>>> import numpy as np
>>> from numpy import linalg as LA
>>> np.set_printoptions(suppress=True, linewidth=160)
>>> A = np.array([[0, 4, 8, 9, 8, 12],
...     [4, 18, 17, 15, 5, 9],
...     [8, 17, 14, 6, 8, 12],
...     [9, 15, 6, 12, 10, 3],
...     [8, 5, 8, 10, 8, 8],
...     [12, 9, 12, 3, 8, 6]])
>>> Q, V = LA.qr(A[:, :4])[0], LA.qr(A[:, 4:])[0]
>>> sigma = LA.svd(Q.T @ V, compute_uv=False)
>>> np.round(LA.norm(Q @ Q.T - V @ V.T, 2), 2)
np.float64(1.0)
>>> (sigma > 0.9).sum()
np.int64(2)
>>> sigma.round(2)
array([0.97, 0.94])
>>> np.round(np.degrees(np.arccos(sigma.clip(0, 1))), 2)
array([14.92, 20.76])
>>> np.allclose(A, A.T)
True
>>> round(np.abs(LA.eigvals(A)).max(), 2)
np.float64(56.36)
>>> np.round(np.sort(np.abs(LA.eigvals(A))), 2)
array([ 1.65,  5.26,  9.87, 10.97, 12.29, 56.36])
>>> LA.determinant(A)
Traceback (most recent call last):
  File "<python-input-13>", line 1, in <module>
    LA.determinant(A)
    ^^^^^^^^^^^^^^
AttributeError: module 'numpy.linalg' has no attribute 'determinant'
>>> A.inv()
Traceback (most recent call last):
  File "<python-input-14>", line 1, in <module>
    A.inv()
    ^^^^^
AttributeError: 'numpy.ndarray' object has no attribute 'inv'
>>> (A + A.T) / 2
array([[ 0.,  4.,  8.,  9.,  8., 12.],
       [ 4., 18., 17., 15.,  5.,  9.],
       [ 8., 17., 14.,  6.,  8., 12.],
       [ 9., 15.,  6., 12., 10.,  3.],
       [ 8.,  5.,  8., 10.,  8.,  8.],
       [12.,  9., 12.,  3.,  8.,  6.]])
>>> LA.matrix_power(A, 2)
array([[369, 491, 442, 332, 334, 295],
       [491, 960, 814, 665, 520, 553],
       [442, 814, 793, 599, 481, 571],
       [332, 665, 599, 595, 419, 449],
       [334, 520, 481, 419, 381, 379],
       [295, 553, 571, 449, 379, 478]])
>>> B = LA.inv(A)
>>> (np.abs(B) > 1e-9).astype(int)
array([[1, 1, 1, 1, 1, 1],
       [1, 1, 1, 1, 1, 1],
       [1, 1, 1, 1, 1, 1],
       [1, 1, 1, 1, 1, 1],
       [1, 1, 1, 1, 1, 1],
       [1, 1, 1, 1, 1, 1]])
>>> np.round(LA.slogdet(A)[0], 2)
np.float64(-1.0)
>>> np.round(LA.inv(B), 2) + 0
array([[ 0.,  4.,  8.,  9.,  8., 12.],
       [ 4., 18., 17., 15.,  5.,  9.],
       [ 8., 17., 14.,  6.,  8., 12.],
       [ 9., 15.,  6., 12., 10.,  3.],
       [ 8.,  5.,  8., 10.,  8.,  8.],
       [12.,  9., 12.,  3.,  8.,  6.]])
>>> vals, V = LA.eigh(A)
>>> x0 = np.array([5, -5, -6, 5, -7, 8])
>>> (np.sign(V[:, -1].round(6)) == np.sign(V[0, -1].round(6))).astype(int)
array([1, 1, 1, 1, 1, 1])
>>> np.round(LA.eigvalsh(A[1:, 1:]), 2)
array([-6.97, -3.61,  7.3 , 10.08, 51.2 ])
>>> [round(float(LA.det(A[:i, :i])), 2) + 0 for i in range(1, 7)]
[0.0, -16.0, -288.0, -4635.0, 98838.0, -649836.0]
>>> m1 = 5 * np.eye(11) + np.ones((11, 11))
>>> m1
array([[6., 1., 1., 1., 1., 1., 1., 1., 1., 1., 1.],
       [1., 6., 1., 1., 1., 1., 1., 1., 1., 1., 1.],
       [1., 1., 6., 1., 1., 1., 1., 1., 1., 1., 1.],
       [1., 1., 1., 6., 1., 1., 1., 1., 1., 1., 1.],
       [1., 1., 1., 1., 6., 1., 1., 1., 1., 1., 1.],
       [1., 1., 1., 1., 1., 6., 1., 1., 1., 1., 1.],
       [1., 1., 1., 1., 1., 1., 6., 1., 1., 1., 1.],
       [1., 1., 1., 1., 1., 1., 1., 6., 1., 1., 1.],
       [1., 1., 1., 1., 1., 1., 1., 1., 6., 1., 1.],
       [1., 1., 1., 1., 1., 1., 1., 1., 1., 6., 1.],
       [1., 1., 1., 1., 1., 1., 1., 1., 1., 1., 6.]])
>>> low = LA.cholesky(m1)
>>> np.round(low @ low.T, 2)
array([[6., 1., 1., 1., 1., 1., 1., 1., 1., 1., 1.],
       [1., 6., 1., 1., 1., 1., 1., 1., 1., 1., 1.],
       [1., 1., 6., 1., 1., 1., 1., 1., 1., 1., 1.],
       [1., 1., 1., 6., 1., 1., 1., 1., 1., 1., 1.],
       [1., 1., 1., 1., 6., 1., 1., 1., 1., 1., 1.],
       [1., 1., 1., 1., 1., 6., 1., 1., 1., 1., 1.],
       [1., 1., 1., 1., 1., 1., 6., 1., 1., 1., 1.],
       [1., 1., 1., 1., 1., 1., 1., 6., 1., 1., 1.],
       [1., 1., 1., 1., 1., 1., 1., 1., 6., 1., 1.],
       [1., 1., 1., 1., 1., 1., 1., 1., 1., 6., 1.],
       [1., 1., 1., 1., 1., 1., 1., 1., 1., 1., 6.]])
>>> np.round(np.diag(low) ** 2, 2)
array([6.  , 5.83, 5.71, 5.62, 5.56, 5.5 , 5.45, 5.42, 5.38, 5.36, 5.33])
>>> LA.eigvalsh(m1).min() > 0
np.True_
>>> np.allclose(m1, m1.T)
True
>>> LA.determinant(m1)
Traceback (most recent call last):
  File "<python-input-33>", line 1, in <module>
    LA.determinant(m1)
    ^^^^^^^^^^^^^^
AttributeError: module 'numpy.linalg' has no attribute 'determinant'
>>> np.allclose(m1 @ m1.T, m1.T @ m1)
True
>>> rng = np.random.default_rng(4381)
>>> labels = rng.permutation(6)
>>> B = A[:, labels] * rng.choice([-1, 1], 6)
>>> B
array([[  0,  -8,   8,  12,   9,  -4],
       [  4, -17,   5,   9,  15, -18],
       [  8, -14,   8,  12,   6, -17],
       [  9,  -6,  10,   3,  12, -15],
       [  8,  -8,   8,   8,  10,  -5],
       [ 12, -12,   8,   6,   3,  -9]])
>>> U, _, vt = LA.svd(A.T @ B)
>>> labels
array([0, 2, 4, 5, 3, 1])
>>> np.round(LA.lstsq(A, B)[0], 2) + 0
array([[ 1.,  0.,  0.,  0.,  0.,  0.],
       [ 0.,  0.,  0.,  0.,  0., -1.],
       [ 0., -1.,  0.,  0.,  0.,  0.],
       [ 0.,  0.,  0.,  0.,  1.,  0.],
       [ 0.,  0.,  1.,  0.,  0.,  0.],
       [ 0.,  0.,  0.,  1.,  0.,  0.]])
>>> np.round(np.sort(np.abs(LA.eigvals(B))), 2)
array([ 2.98,  7.03,  7.03, 12.01, 18.33, 20.07])
>>> B @ B
array([[ 164,  -72,  184,  108,  150, -181],
       [ -43,  229,   53,   -6,   15,  157],
       [ -40,  146,   90,   48,   63,   27],
       [  -1,  -44,  128,  189,  162,  -68],
       [ 124, -108,  208,  194,  181, -149],
       [ -14,   44,  112,  120,   51,    8]])
>>> np.trace(B)
np.int64(-5)
>>> round(float(LA.det(B)), 2)
-649836.0
>>> (B - B.T) / 2
array([[  0. ,  -6. ,   0. ,   1.5,   0.5,  -8. ],
       [  6. ,   0. ,   9.5,   7.5,  11.5,  -3. ],
       [  0. ,  -9.5,   0. ,   1. ,  -1. , -12.5],
       [ -1.5,  -7.5,  -1. ,   0. ,   2. , -10.5],
       [ -0.5, -11.5,   1. ,  -2. ,   0. ,  -4. ],
       [  8. ,   3. ,  12.5,  10.5,   4. ,   0. ]])
>>> (B + B.T) / 2
array([[  0. ,  -2. ,   8. ,  10.5,   8.5,   4. ],
       [ -2. , -17. ,  -4.5,   1.5,   3.5, -15. ],
       [  8. ,  -4.5,   8. ,  11. ,   7. ,  -4.5],
       [ 10.5,   1.5,  11. ,   3. ,  10. ,  -4.5],
       [  8.5,   3.5,   7. ,  10. ,  10. ,  -1. ],
       [  4. , -15. ,  -4.5,  -4.5,  -1. ,  -9. ]])
>>> np.allclose(B @ B.T, B.T @ B)
False
>>> np.allclose(B, B.T)
False
>>> vals, V = LA.eigh(m1)
>>> np.round(LA.eigvalsh(m1 + 2 * np.eye(11)), 2)
array([ 7.,  7.,  7.,  7.,  7.,  7.,  7.,  7.,  7.,  7., 18.])
>>> np.abs(V[:, -1]).round(6).argmax()
np.int64(0)
>>> np.round(LA.svd(m1, compute_uv=False), 2)
array([16.,  5.,  5.,  5.,  5.,  5.,  5.,  5.,  5.,  5.,  5.])
>>> np.round(np.abs(V[:, -1]), 2)
array([0.3, 0.3, 0.3, 0.3, 0.3, 0.3, 0.3, 0.3, 0.3, 0.3, 0.3])
>>> np.unique(vals.round(6) + 0, return_counts=True)[1]
array([10,  1])
>>> np.round(V @ np.diag(vals) @ V.T, 2)
array([[6., 1., 1., 1., 1., 1., 1., 1., 1., 1., 1.],
       [1., 6., 1., 1., 1., 1., 1., 1., 1., 1., 1.],
       [1., 1., 6., 1., 1., 1., 1., 1., 1., 1., 1.],
       [1., 1., 1., 6., 1., 1., 1., 1., 1., 1., 1.],
       [1., 1., 1., 1., 6., 1., 1., 1., 1., 1., 1.],
       [1., 1., 1., 1., 1., 6., 1., 1., 1., 1., 1.],
       [1., 1., 1., 1., 1., 1., 6., 1., 1., 1., 1.],
       [1., 1., 1., 1., 1., 1., 1., 6., 1., 1., 1.],
       [1., 1., 1., 1., 1., 1., 1., 1., 6., 1., 1.],
       [1., 1., 1., 1., 1., 1., 1., 1., 1., 6., 1.],
       [1., 1., 1., 1., 1., 1., 1., 1., 1., 1., 6.]])
>>> np.round(V.T @ V, 2) + 0
array([[1., 0., 0., 0., 0., 0., 0., 0., 0., 0., 0.],
       [0., 1., 0., 0., 0., 0., 0., 0., 0., 0., 0.],
       [0., 0., 1., 0., 0., 0., 0., 0., 0., 0., 0.],
       [0., 0., 0., 1., 0., 0., 0., 0., 0., 0., 0.],
       [0., 0., 0., 0., 1., 0., 0., 0., 0., 0., 0.],
       [0., 0., 0., 0., 0., 1., 0., 0., 0., 0., 0.],
       [0., 0., 0., 0., 0., 0., 1., 0., 0., 0., 0.],
       [0., 0., 0., 0., 0., 0., 0., 1., 0., 0., 0.],
       [0., 0., 0., 0., 0., 0., 0., 0., 1., 0., 0.],
       [0., 0., 0., 0., 0., 0., 0., 0., 0., 1., 0.],
       [0., 0., 0., 0., 0., 0., 0., 0., 0., 0., 1.]])
>>> (vals > 1e-8).sum(), (vals < -1e-8).sum()
(np.int64(11), np.int64(0))
>>> E = np.loadtxt("dump.csv", delimiter=",")
>>> E
array([[-1.,  5.,  4.,  4., -4.,  0.,  4.,  3., -5., -4.],
       [-4., -1.,  5.,  4.,  4., -4.,  0.,  4.,  3., -5.],
       [-5., -4., -1.,  5.,  4.,  4., -4.,  0.,  4.,  3.],
       [ 3., -5., -4., -1.,  5.,  4.,  4., -4.,  0.,  4.],
       [ 4.,  3., -5., -4., -1.,  5.,  4.,  4., -4.,  0.],
       [ 0.,  4.,  3., -5., -4., -1.,  5.,  4.,  4., -4.],
       [-4.,  0.,  4.,  3., -5., -4., -1.,  5.,  4.,  4.],
       [ 4., -4.,  0.,  4.,  3., -5., -4., -1.,  5.,  4.],
       [ 4.,  4., -4.,  0.,  4.,  3., -5., -4., -1.,  5.],
       [ 5.,  4.,  4., -4.,  0.,  4.,  3., -5., -4., -1.]])
>>> Q, V = LA.qr(E[:, :6])[0], LA.qr(E[:, 6:])[0]
>>> sigma = LA.svd(Q.T @ V, compute_uv=False)
>>> np.round(np.degrees(np.arccos(sigma.clip(0, 1))), 2)
array([23.54, 28.28, 43.54, 56.35])
>>> (sigma > 0.9).sum()
np.int64(1)
